In [1]: import numpy as np

In [2]: np.set_printoptions(precision=2, suppress=True, linewidth=100)

In [3]: def tidy(a):
   ...:     return np.round(a, 2) + 0
   ...: 

In [4]: m1 = np.loadtxt("arr.csv", delimiter=",")

In [5]: m1
Out[5]: 
array([[ 7.,  3.,  0.],
       [ 7.,  0.,  0.],
       [ 0.,  0., -2.]])

In [6]: Y = np.linalg.inv(m1)

In [7]: np.allclose(Y, m1.T)
Out[7]: False

In [8]: print(tidy(np.linalg.slogdet(m1)[0]))
1.0

In [9]: tidy(np.linalg.det(m1) * Y)
Out[9]: 
array([[  0.,   6.,   0.],
       [ 14., -14.,   0.],
       [  0.,   0., -21.]])

In [10]: tidy(np.linalg.cond(m1))
Out[10]: np.float64(5.07)

In [11]: print((np.abs(Y) > 1e-9).astype(int))
[[0 1 0]
 [1 1 0]
 [0 0 1]]

In [12]: tidy(m1 @ Y)
Out[12]: 
array([[1., 0., 0.],
       [0., 1., 0.],
       [0., 0., 1.]])

In [13]: data = np.loadtxt("case8.csv", delimiter=",")

In [14]: data
Out[14]: 
array([[5., 4., 0., 4.],
       [4., 5., 0., 4.],
       [0., 0., 5., 0.],
       [4., 4., 0., 5.]])

In [15]: Y = data / np.linalg.norm(data, axis=1, keepdims=True)

In [16]: G = Y @ Y.T

In [17]: np.degrees(np.arccos(np.clip(G[0, 2], -1, 1)))
Out[17]: np.float64(90.0)

In [18]: tidy(np.linalg.det(data))
Out[18]: np.float64(65.0)

In [19]: evals, V = np.linalg.eig(data)

In [20]: print(tidy(data @ V[:, 0] - evals[0] * V[:, 0]))
[0. 0. 0. 0.]

In [21]: P = np.triu(np.array([[0, -3, -3, -1], [-5, -2, -4, -3], [1, -5, 1, -5], [-2, -1, 1, -5]]), 1) + np.eye(4)

In [22]: Y = P @ data @ np.linalg.inv(P)

In [23]: np.linalg.matrix_rank(Y)
Out[23]: np.int64(4)

In [24]: tidy(np.linalg.det(Y))
Out[24]: np.float64(65.0)

In [25]: print(P @ data - data @ P)
[[-16.  -4.  16.   0.]
 [-12.   0.  12.   4.]
 [-20. -20.   0.   0.]
 [  0.  12.  28.  16.]]

In [26]: tidy(np.poly(Y))
Out[26]: array([   1.,  -20.,  102., -148.,   65.])

In [27]: W0 = np.array([[1, 0], [-3, 1]])

In [28]: W0
Out[28]: 
array([[ 1,  0],
       [-3,  1]])

In [29]: # triangular

In [30]: round(np.log10(np.linalg.cond(W0)))
Out[30]: 1

In [31]: tidy(np.abs(np.linalg.svd(W0)[2][-1]))
Out[31]: array([0.29, 0.96])

In [32]: np.argsort(-np.linalg.norm(W0, axis=0).round(6), kind="stable")[:3]
Out[32]: array([0, 1])

In [33]: [round(float(x), 2) for x in np.linalg.svd(W0, compute_uv=False)[:3]]
Out[33]: [3.3, 0.3]

In [34]: X = np.array([[3.96, 1.65, 3.53],
    ...:     [3.83, 1.33, 3.08],
    ...:     [3.45, 0.82, 2.36],
    ...:     [1.97, -0.01, 0.98],
    ...:     [1.67, -0.1, 0.79],
    ...:     [0.12, -0.16, 0.04],
    ...:     [0.16, 0.27, 0.05],
    ...:     [0.28, 0.38, 0.08],
    ...:     [3.9, 1.97, 0.98],
    ...:     [8.43, 3.31, 1.92],
    ...:     [10.35, 3.81, 2.29],
    ...:     [16.24, 5.19, 3.36]])

In [35]: Xs = X - X.mean(axis=0)

In [36]: V = np.linalg.svd(Xs)[2][:1]

In [37]: Y = Xs - Xs @ V.T @ V

In [38]: print(tidy(np.cov(Xs @ V.T, rowvar=False)))
27.3

In [39]: print(tidy(np.diag(V.T @ V)))
[0.86 0.11 0.03]

In [40]: tidy((Xs @ V.T).std(axis=0))
Out[40]: array([5.])

In [41]: np.linalg.norm(Y, axis=1).round(6).argmax()
Out[41]: np.int64(0)

In [42]: Xs = (X - X.mean(axis=0)) / X.std(axis=0)

In [43]: Xs.std(axis=0)
Out[43]: array([1., 1., 1.])

In [44]: np.argwhere(np.abs(Xs) > 2)
Out[44]: 
array([[11,  0],
       [11,  1]])

In [45]: b = np.linalg.lstsq(np.delete(Xs, 2, axis=1), Xs[:, 2])[0]

In [46]: tidy(b)
Out[46]: array([ 0.73, -0.05])

In [47]: tidy(1 - np.var(Xs[:, 2] - np.delete(Xs, 2, axis=1) @ b))
Out[47]: np.float64(0.46)

In [48]: mat = np.load("a.npy")

In [49]: mat
Out[49]: 
array([[2, 8, 7, 2],
       [8, 2, 8, 7],
       [7, 8, 2, 8],
       [2, 7, 8, 2]])

In [50]: r0 = np.array([0, 0])

In [51]: print(np.array([np.convolve(row, r0, "same") for row in mat]))
[[0 0 0 0]
 [0 0 0 0]
 [0 0 0 0]
 [0 0 0 0]]

In [52]: evals, V = np.linalg.eig(mat)

In [53]: tidy(evals)
Out[53]: array([22.3 ,  0.16, -8.3 , -6.16])

In [54]: [round(float(np.linalg.det(mat[:i, :i])), 2) + 0 for i in range(1, 5)]
Out[54]: [2.0, -60.0, 550.0, 185.0]

In [55]: np.all(np.linalg.eigvalsh(mat) > 0)
Out[55]: np.False_

In [56]: print(tidy(np.linalg.eigvalsh(mat).min()))
-8.3

In [57]: P = np.triu(np.array([[2, 1, 2, 0], [0, 0, 0, 0], [0, 0, 1, 1], [0, 2, 1, 1]]), 1) + np.eye(4)

In [58]: Y = P @ mat @ np.linalg.inv(P)

In [59]: print(tidy(np.poly(Y)))
[    1.    -8.  -270. -1096.   185.]

In [60]: np.trace(Y), np.trace(mat)
Out[60]: (np.float64(8.0), np.int64(8))

In [61]: P @ mat - mat @ P
Out[61]: 
array([[ 22.,  16.,   8.,  16.],
       [  0.,  -8., -16.,  -8.],
       [  2.,   0.,  -6.,   0.],
       [  0.,  -2.,  -4.,  -8.]])

In [62]: F = np.load("block11.npy")

In [63]: F
Out[63]: 
array([[23,  0,  3,  0,  5],
       [ 3, 21,  2,  4,  1],
       [ 5,  2,  2,  0,  3],
       [ 0,  0,  3,  5,  2],
       [ 5,  5,  5,  1, 23]])

In [64]: q, V = np.linalg.qr(F[:, :1])[0], np.linalg.qr(F[:, 1:])[0]

In [65]: sv = np.linalg.svd(q.T @ V, compute_uv=False)

In [66]: tidy(sv)
Out[66]: array([0.92])

In [67]: tidy(np.degrees(np.arccos(sv.clip(0, 1))))
Out[67]: array([22.76])

In [68]: print(tidy(np.linalg.norm(q @ q.T - V @ V.T, 2)))
1.0

In [69]: Y = np.array([[-1, -3, -2], [-3, 0, -3], [-2, -2, -2], [2, -1, -2], [-1, 2, -1]])

In [70]: F @ Y
Out[70]: 
array([[-34, -65, -57],
       [-63, -15, -82],
       [-18, -13, -23],
       [  2,  -7, -18],
       [-51,  20, -60]])

In [71]: np.einsum("ij->j", F)
Out[71]: array([36, 28, 15, 10, 34])

In [72]: Y.T @ F.T
Out[72]: 
array([[-34, -63, -18,   2, -51],
       [-65, -15, -13,  -7,  20],
       [-57, -82, -23, -18, -60]])

In [73]: np.linalg.matrix_rank(np.vstack([F, Y.T]))
Out[73]: np.int64(5)

In [74]: np.einsum("ij,ij->i", F, F)
Out[74]: array([563, 471,  42,  38, 605])

In [75]: np.vstack([F, Y.T]).shape
Out[75]: (8, 5)

In [76]: np.linalg.matrix_rank(F @ Y)
Out[76]: np.int64(3)
